>>> import numpy as np
>>> np.set_printoptions(precision=2, suppress=True, linewidth=140, floatmode="fixed")
>>> rd = lambda a: np.round(a, 2) + 0
>>> M = np.array([[0, 0, 2, 3],
...     [3, 0, 5, 3],
...     [6, 3, 7, 6],
...     [6, 3, 7, 8],
...     [8, 3, 8, 11],
...     [9, 6, 10, 12],
...     [11, 7, 12, 13],
...     [11, 10, 13, 16],
...     [13, 10, 13, 16],
...     [15, 13, 14, 16]])
>>> C2 = np.cov(M, rowvar=False)
>>> rd(np.polyfit(M[:, 1], M[:, 2], 1))
array([0.85, 4.43])
>>> np.argsort(-M.std(axis=0).round(6), kind="stable")
array([3, 0, 1, 2])
>>> rd(M.std(axis=0))
array([4.35, 4.22, 3.75, 4.88])
>>> rd(np.linalg.eigvalsh(C2)[::-1])
array([80.38,  1.36,  1.03,  0.27])
>>> left, sigma, VT = np.linalg.svd(M)
>>> rd(sigma)
array([59.88,  5.64,  3.17,  2.02])
>>> np.argmax(sigma[:-1] / (sigma[1:] + 1e-6)) + 1
np.int64(1)
>>> M2 = left[:, :1] @ np.diag(sigma[:1]) @ VT[:1]
>>> np.linalg.matrix_rank(M, rtol=0.05)
np.int64(3)
>>> np.linalg.matrix_rank(M2)
np.int64(1)
>>> rd(np.linalg.norm(M - M2) / np.linalg.norm(M))
np.float64(0.11)
>>> rd(np.linalg.norm(M - M2, 2)), rd(sigma[1])
(np.float64(5.64), np.float64(5.64))
>>> blk = np.stack([M, -1 * M, M[::-1]])
>>> blk.sum(axis=0)
array([[15, 13, 14, 16],
       [13, 10, 13, 16],
       [11, 10, 13, 16],
       [11,  7, 12, 13],
       [ 9,  6, 10, 12],
       [ 8,  3,  8, 11],
       [ 6,  3,  7,  8],
       [ 6,  3,  7,  6],
       [ 3,  0,  5,  3],
       [ 0,  0,  2,  3]])
>>> blk.shape
(3, 10, 4)
>>> (blk @ M.T).shape
(3, 10, 10)
>>> rd(np.linalg.norm(blk, axis=(1, 2)))
array([60.27, 60.27, 60.27])
>>> np.linalg.matrix_rank(blk.reshape(3, -1))
np.int64(2)
>>> np.linalg.matrix_rank(blk)
array([4, 4, 4])
>>> z = M[:, 2] > np.median(M[:, 2])
>>> u = M[z].mean(axis=0) - M[~z].mean(axis=0)
>>> z.astype(int)
array([0, 0, 0, 0, 0, 1, 1, 1, 1, 1])
>>> rd(u)
array([7.20, 7.40, 6.60, 8.40])
>>> (((M - M.mean(axis=0)) @ u > 0) == z).mean()
np.float64(1.0)
